$ python3 -q
>>> import numpy as np
>>> import numpy.linalg as la
>>> np.set_printoptions(precision=2, suppress=True, linewidth=200)
>>> tidy = lambda a: np.round(a, 2) + 0
>>> m1 = np.loadtxt("m.csv", delimiter=",")
>>> m1
array([[-18.94,  -8.3 ,  18.94],
       [-18.05,  -7.81,  18.05],
       [-17.64,  -7.59,  17.64],
       [-14.29,  -5.84,  14.29],
       [-13.82,  -5.6 ,  13.82],
       [ -8.79,  -3.18,   8.79],
       [ -8.44,  -3.03,   8.44],
       [ -7.13,  -2.46,   7.13],
       [ -6.85,  -2.35,   6.85],
       [ -5.11,  -1.65,   5.11],
       [ -4.95,  -1.59,   4.95],
       [ -4.82,  -1.54,   4.82],
       [ -4.61,  -1.46,   4.61],
       [  0.98,   0.5 ,  -0.98],
       [  1.04,   0.54,  -1.04],
       [  1.19,   0.7 ,  -1.19],
       [  1.35,   0.88,  -1.35],
       [  1.46,   1.05,  -1.46],
       [  1.59,   1.25,  -1.59],
       [  1.63,   1.31,  -1.63],
       [  1.65,   1.34,  -1.65],
       [  2.42,   2.88,  -2.42],
       [  2.93,   3.95,  -2.93],
       [  3.24,   4.6 ,  -3.24],
       [  3.86,   5.87,  -3.86],
       [  4.  ,   6.16,  -4.  ],
       [  4.21,   6.56,  -4.21]])
>>> # looks like rank 2
>>> [round(float(x), 2) for x in la.svd(m1, compute_uv=False)[:3]]
[63.47, 8.71, 0.0]
>>> la.cond(m1) > 100
np.True_
>>> la.matrix_rank(m1, rtol=0.1)
np.int64(2)
>>> d = la.norm(m1[:, None] - m1[None], axis=-1)
>>> tidy(d[:5, :5])
array([[0.  , 1.35, 1.97, 7.02, 7.73],
       [1.35, 0.  , 0.62, 5.67, 6.38],
       [1.97, 0.62, 0.  , 5.05, 5.76],
       [7.02, 5.67, 5.05, 0.  , 0.71],
       [7.73, 6.38, 5.76, 0.71, 0.  ]])
>>> d.mean(axis=1).argmax()
np.int64(0)
>>> d[23].round(6).argsort(kind="stable")[:4]
array([23, 22, 24, 25])
>>> d.shape
(27, 27)
>>> X = np.load("data.npy")
>>> X
array([[ 0.,  0.,  0.],
       [ 0.,  0.,  3.],
       [ 0., -3., -3.]])
>>> # 2 blocks once reordered
>>> Uu, sig, Vt = la.svd(X)
>>> tidy(sig)
array([4.85, 1.85, 0.  ])
>>> np.argmax(sig[:-1] / (sig[1:] + 1e-6)) + 1
np.int64(2)
>>> A2 = Uu[:, :2] @ np.diag(sig[:2]) @ Vt[:2]
>>> la.matrix_rank(A2)
np.int64(2)
>>> tidy(la.norm(X - A2) / la.norm(X))
np.float64(0.0)
>>> tidy(A2)
array([[ 0.,  0.,  0.],
       [ 0.,  0.,  3.],
       [ 0., -3., -3.]])
>>> tidy(la.norm(X - A2, 2)), sig[2]
(np.float64(0.0), np.float64(0.0))
